>>> import numpy as np
>>> np.set_printoptions(precision=3, suppress=True, linewidth=120)
>>> def rd(a):
...     return np.round(a, 3) + 0
... 
>>> feats = np.load("sample6.npy")
>>> rd(feats)
array([[0.2  , 0.1  , 0.2  , 0.2  , 0.   , 0.1  , 0.   , 0.2  ],
       [0.   , 0.25 , 0.25 , 0.   , 0.   , 0.   , 0.25 , 0.25 ],
       [0.   , 0.1  , 0.3  , 0.2  , 0.1  , 0.2  , 0.1  , 0.   ],
       [0.111, 0.111, 0.111, 0.222, 0.   , 0.222, 0.222, 0.   ],
       [0.   , 0.286, 0.286, 0.143, 0.143, 0.   , 0.   , 0.143],
       [0.143, 0.286, 0.143, 0.   , 0.143, 0.143, 0.   , 0.143],
       [0.154, 0.154, 0.077, 0.077, 0.154, 0.077, 0.154, 0.154],
       [0.111, 0.111, 0.111, 0.   , 0.111, 0.   , 0.222, 0.333]])
>>> # a transition matrix
>>> left, sv, vt = np.linalg.svd(feats, full_matrices=False)
>>> rd(np.cumsum(sv ** 2) / np.sum(sv ** 2))
array([0.701, 0.823, 0.894, 0.946, 0.978, 0.992, 1.   , 1.   ])
>>> rd(sv / sv[0])
array([1.   , 0.416, 0.319, 0.273, 0.213, 0.143, 0.104, 0.024])
>>> rd(left.T @ left)
array([[1., 0., 0., 0., 0., 0., 0., 0.],
       [0., 1., 0., 0., 0., 0., 0., 0.],
       [0., 0., 1., 0., 0., 0., 0., 0.],
       [0., 0., 0., 1., 0., 0., 0., 0.],
       [0., 0., 0., 0., 1., 0., 0., 0.],
       [0., 0., 0., 0., 0., 1., 0., 0.],
       [0., 0., 0., 0., 0., 0., 1., 0.],
       [0., 0., 0., 0., 0., 0., 0., 1.]])
>>> rd(vt @ vt.T)
array([[1., 0., 0., 0., 0., 0., 0., 0.],
       [0., 1., 0., 0., 0., 0., 0., 0.],
       [0., 0., 1., 0., 0., 0., 0., 0.],
       [0., 0., 0., 1., 0., 0., 0., 0.],
       [0., 0., 0., 0., 1., 0., 0., 0.],
       [0., 0., 0., 0., 0., 1., 0., 0.],
       [0., 0., 0., 0., 0., 0., 1., 0.],
       [0., 0., 0., 0., 0., 0., 0., 1.]])
>>> np.allclose(left * sv @ vt, feats)
True
>>> np.abs(left[:, 0]).round(6).argmax()
np.int64(1)
>>> rd(np.sqrt((sv ** 2).sum())), rd(np.linalg.norm(feats))
(np.float64(1.253), np.float64(1.253))
>>> theta = np.radians(180)
>>> r_ = np.eye(8)
>>> r_[5, 5] = r_[2, 2] = np.cos(theta)
>>> r_[5, 2], r_[2, 5] = -np.sin(theta), np.sin(theta)
>>> rd(r_)
array([[ 1.,  0.,  0.,  0.,  0.,  0.,  0.,  0.],
       [ 0.,  1.,  0.,  0.,  0.,  0.,  0.,  0.],
       [ 0.,  0., -1.,  0.,  0.,  0.,  0.,  0.],
       [ 0.,  0.,  0.,  1.,  0.,  0.,  0.,  0.],
       [ 0.,  0.,  0.,  0.,  1.,  0.,  0.,  0.],
       [ 0.,  0.,  0.,  0.,  0., -1.,  0.,  0.],
       [ 0.,  0.,  0.,  0.,  0.,  0.,  1.,  0.],
       [ 0.,  0.,  0.,  0.,  0.,  0.,  0.,  1.]])
>>> other = feats @ r_.T
>>> rd(np.abs(other - feats).max(axis=0))
array([0.   , 0.   , 0.6  , 0.   , 0.   , 0.444, 0.   , 0.   ])
>>> rd(np.linalg.det(r_)), np.trace(r_)
(np.float64(1.0), np.float64(4.0))
>>> np.allclose(feats @ feats.T, other @ other.T)
True
>>> rd(np.linalg.svd(feats, compute_uv=False)), rd(np.linalg.svd(other, compute_uv=False))
(array([1.049, 0.436, 0.334, 0.286, 0.223, 0.15 , 0.11 , 0.025]), array([1.049, 0.436, 0.334, 0.286, 0.223, 0.15 , 0.11 , 0.025]))
